$ ipython --no-banner

In [1]: import numpy as np

In [2]: np.set_printoptions(precision=3, suppress=True, linewidth=200)

In [3]: E = np.array([[0, 1, 0, 0], [1, 0, 1, 1], [0, 1, 0, 1], [0, 1, 1, 0]])

In [4]: E
Out[4]: 
array([[0, 1, 0, 0],
       [1, 0, 1, 1],
       [0, 1, 0, 1],
       [0, 1, 1, 0]])

In [5]: # symmetric

In [6]: f, g = E[1], E[3]

In [7]: f @ g
Out[7]: np.int64(1)

In [8]: f @ f
Out[8]: np.int64(3)

In [9]: p = (f @ g) / (f @ f) * f

In [10]: p
Out[10]: array([0.333, 0.   , 0.333, 0.333])

In [11]: round((g - p) @ f, 3)
Out[11]: np.float64(0.0)

In [12]: np.linalg.matrix_rank(np.outer(f, g))
Out[12]: np.int64(1)

In [13]: round(np.linalg.norm(f + g) ** 2 + np.linalg.norm(f - g) ** 2, 3)
Out[13]: np.float64(10.0)

In [14]: np.kron(np.eye(2, dtype=int), E)
Out[14]: 
array([[0, 1, 0, 0, 0, 0, 0, 0],
       [1, 0, 1, 1, 0, 0, 0, 0],
       [0, 1, 0, 1, 0, 0, 0, 0],
       [0, 1, 1, 0, 0, 0, 0, 0],
       [0, 0, 0, 0, 0, 1, 0, 0],
       [0, 0, 0, 0, 1, 0, 1, 1],
       [0, 0, 0, 0, 0, 1, 0, 1],
       [0, 0, 0, 0, 0, 1, 1, 0]])

In [15]: round(float(np.linalg.det(E.T)), 3)
Out[15]: 1.0

In [16]: np.round(np.poly(E), 3) + 0
Out[16]: array([ 1.,  0., -4., -2.,  1.])

In [17]: round(np.linalg.det(2 * E), 3), np.round(np.linalg.det(E), 3)
Out[17]: (np.float64(16.0), np.float64(1.0))

In [18]: np.round(np.linalg.eigvals(E).sum().real, 3)
Out[18]: np.float64(-0.0)

In [19]: np.linalg.eigvals(E)
Out[19]: array([-1.481,  0.311,  2.17 , -1.   ])

In [20]: round(float(np.linalg.det(E[::-1])), 3)
Out[20]: 1.0

In [21]: np.einsum("ii->", E)
Out[21]: np.int64(0)

In [22]: E @ E
Out[22]: 
array([[1, 0, 1, 1],
       [0, 3, 1, 1],
       [1, 1, 2, 1],
       [1, 1, 1, 2]])

In [23]: np.trace(E @ E @ E) // 6
Out[23]: np.int64(1)

In [24]: E.sum(axis=0)
Out[24]: array([1, 3, 2, 2])

In [25]: Lm = np.diag(E.sum(axis=1)) - E

In [26]: round(np.linalg.det(Lm[1:, 1:]))
Out[26]: 3

In [27]: np.round(np.linalg.eigvalsh(Lm), 3) + 0
Out[27]: array([0., 1., 3., 4.])

In [28]: np.linalg.matrix_rank(Lm)
Out[28]: np.int64(3)

In [29]: Lm
Out[29]: 
array([[ 1, -1,  0,  0],
       [-1,  3, -1, -1],
       [ 0, -1,  2, -1],
       [ 0, -1, -1,  2]])

In [30]: rng = np.random.default_rng(1179)

In [31]: idx = rng.permutation(4)

In [32]: idx
Out[32]: array([3, 0, 1, 2])

In [33]: other = Lm[idx][:, idx]

In [34]: np.trace(other)
Out[34]: np.int64(8)

In [35]: round(float(np.linalg.det(other)), 3), round(float(np.linalg.det(Lm[idx])), 3)
Out[35]: (0.0, 0.0)

In [36]: np.round(np.linalg.eigvalsh(E).min(), 3)
Out[36]: np.float64(-1.481)

In [37]: np.all(np.linalg.eigvalsh(E) > 0)
Out[37]: np.False_

In [38]: F = np.load("arr.npy")

In [39]: F
Out[39]: 
array([[  0,   3,  -4],
       [ -3,   0, -10],
       [  4,  10,   0]])

In [40]: Uu, sigma, Vh = np.linalg.svd(F)

In [41]: V = Vh[:(sigma > 1e-8).sum()]

In [42]: x = F[0] + -3 * F[2] + rng.integers(2) * np.eye(3)[2]

In [43]: x
Out[43]: array([-12., -27.,  -4.])

In [44]: np.diag(V.T @ V)
Out[44]: array([0.2  , 0.872, 0.928])

In [45]: np.allclose(V.T @ V @ x, x)
Out[45]: True

In [46]: np.linalg.matrix_rank(np.vstack([F, x]))
Out[46]: np.int64(2)

In [47]: Uu, sigma, Vh = np.linalg.svd(F)

In [48]: np.argmax(sigma[:-1] / (sigma[1:] + 1e-6)) + 1
Out[48]: np.int64(2)

In [49]: other = Uu[:, :2] @ np.diag(sigma[:2]) @ Vh[:2]

In [50]: round(np.abs(F - other).max(), 3)
Out[50]: np.float64(0.0)

In [51]: np.linalg.matrix_rank(F, rtol=0.05)
Out[51]: np.int64(2)

In [52]: round(float(np.linalg.norm(F - other, 2)), 3), np.round(sigma[2], 3)
Out[52]: (0.0, np.float64(0.0))

In [53]: round(float(np.linalg.norm(F, 2) / np.linalg.norm(F)), 3)
Out[53]: 0.707

In [54]: np.linalg.matrix_rank(F, rtol=0.1)
Out[54]: np.int64(2)

In [55]: other = np.array([[-5, -5], [-3, -3]])

In [56]: basis = np.kron(other, F)

In [57]: basis.shape
Out[57]: (6, 6)

In [58]: round(np.linalg.norm(basis, 2), 3), round(np.linalg.norm(other, 2) * np.linalg.norm(F, 2), 3)
Out[58]: (np.float64(92.195), np.float64(92.195))

In [59]: np.linalg.matrix_rank(basis)
Out[59]: np.int64(2)

In [60]: round(float(np.linalg.det(F[::-1])), 3)
Out[60]: 0.0

In [61]: np.einsum("ii->", F)
Out[61]: np.int64(0)

In [62]: round(np.linalg.det(2 * F), 3), round(np.linalg.det(F), 3)
Out[62]: (np.float64(-0.0), np.float64(-0.0))

In [63]: np.round(np.linalg.det(F.T), 3)
Out[63]: np.float64(0.0)

In [64]: mat = np.load("a.npy")

In [65]: mat
Out[65]: 
array([[0, 0, 0, 0],
       [0, 1, 0, 0],
       [0, 0, 0, 0],
       [0, 0, 0, 2]])

In [66]: # rows 0 and 2 are equal

In [67]: cov = mat.T @ mat

In [68]: np.linalg.matrix_rank(cov)
Out[68]: np.int64(2)

In [69]: np.linalg.svd(mat, compute_uv=False) ** 2
Out[69]: array([4., 1., 0., 0.])

In [70]: mat @ mat
Out[70]: 
array([[0, 0, 0, 0],
       [0, 1, 0, 0],
       [0, 0, 0, 0],
       [0, 0, 0, 4]])

In [71]: np.linalg.cond(mat) > 100
Out[71]: np.True_

In [72]: np.argsort(-np.linalg.norm(mat, axis=0).round(6), kind="stable")[:3]
Out[72]: array([3, 1, 0])

In [73]: np.linalg.matrix_rank(mat, rtol=0.1)
Out[73]: np.int64(2)

In [74]: x = np.array([0, 2, 1, 2])

In [75]: h1 = np.maximum(mat @ x, 0)

In [76]: mat.T @ h1
Out[76]: array([0, 2, 0, 8])

In [77]: h1
Out[77]: array([0, 2, 0, 4])

In [78]: np.flatnonzero(h1 > 1e-9)
Out[78]: array([1, 3])

In [79]: mat @ mat.T
Out[79]: 
array([[0, 0, 0, 0],
       [0, 1, 0, 0],
       [0, 0, 0, 0],
       [0, 0, 0, 4]])

In [80]: X = np.loadtxt("mat.csv", delimiter=",")

In [81]: X
Out[81]: 
array([[ 0.672,  1.265,  0.605],
       [-1.232,  0.008,  2.47 ],
       [-3.948, -0.896,  6.681],
       [ 1.002,  1.035, -0.497],
       [-3.988, -0.409,  7.717],
       [-3.805, -0.192,  7.626],
       [-6.097, -1.947,  9.687],
       [-1.911, -0.135,  3.834],
       [-6.875, -1.488, 12.004],
       [-6.314, -0.908, 11.695],
       [-5.509, -1.293,  9.388],
       [-0.489,  0.088,  1.193],
       [-5.68 , -1.496,  9.501]])

In [82]: other = np.c_[X[:, :1] @ np.array([[0]]), np.array([1, -1, 2, -2, -1, -2, 0, -2, 0, -2, 2, 1, -1])]

In [83]: other
Out[83]: 
array([[ 0.,  1.],
       [ 0., -1.],
       [ 0.,  2.],
       [ 0., -2.],
       [ 0., -1.],
       [ 0., -2.],
       [ 0.,  0.],
       [ 0., -2.],
       [ 0.,  0.],
       [ 0., -2.],
       [ 0.,  2.],
       [ 0.,  1.],
       [ 0., -1.]])

In [84]: np.linalg.lstsq(X, other[:, 0])[0]
Out[84]: array([0., 0., 0.])

In [85]: np.linalg.matrix_rank(other)
Out[85]: np.int64(1)

In [86]: np.linalg.norm(np.linalg.qr(X)[0].T @ other, axis=0) ** 2 / ((other ** 2).sum(axis=0) + 1e-12)
Out[86]: array([0.   , 0.258])

In [87]: t = np.radians(72)

In [88]: Rm = np.eye(3)

In [89]: Rm[2, 2] = Rm[1, 1] = np.cos(t)

In [90]: Rm[2, 1], Rm[1, 2] = -np.sin(t), np.sin(t)

In [91]: Rm
Out[91]: 
array([[ 1.   ,  0.   ,  0.   ],
       [ 0.   ,  0.309,  0.951],
       [ 0.   , -0.951,  0.309]])

In [92]: other = X @ Rm.T

In [93]: np.allclose(np.linalg.norm(X, axis=1), np.linalg.norm(other, axis=1))
Out[93]: True

In [94]: np.allclose(X @ X.T, other @ other.T)
Out[94]: True

In [95]: np.abs(other - X).max(axis=0)
Out[95]: array([ 0.   , 12.445,  7.217])

In [96]: np.linalg.svd(X, compute_uv=False), np.linalg.svd(other, compute_uv=False)
Out[96]: (array([31.401,  2.538,  0.077]), array([31.401,  2.538,  0.077]))

In [97]: round(float(np.linalg.det(Rm)), 3), round(np.trace(Rm), 3)
Out[97]: (1.0, np.float64(1.618))

In [98]: P = np.triu(np.array([[2, 0, 1], [0, 1, 0], [2, 2, 2]]), 1) + np.eye(3)

In [99]: other = P @ Rm @ np.linalg.inv(P)

In [100]: np.linalg.matrix_rank(other)
Out[100]: np.int64(3)

In [101]: P @ Rm - Rm @ P
Out[101]: 
array([[ 0.   , -0.951, -0.691],
       [ 0.   ,  0.   ,  0.   ],
       [ 0.   ,  0.   ,  0.   ]])

In [102]: data = np.loadtxt("m.csv", delimiter=",")

In [103]: data
Out[103]: 
array([[ 0., -3.,  1.],
       [-3., -6.,  2.],
       [-9.,  9.,  0.]])

In [104]: np.round(np.linalg.norm(data, 2) / np.linalg.norm(data), 3)
Out[104]: np.float64(0.887)

In [105]: np.linalg.cond(data) > 100
Out[105]: np.False_

In [106]: np.linalg.matrix_rank(data, rtol=0.1)
Out[106]: np.int64(2)

In [107]: np.abs(np.linalg.svd(data)[2][-1])
Out[107]: array([0.22 , 0.223, 0.95 ])

In [108]: round(np.log10(np.linalg.cond(data)))
Out[108]: 2
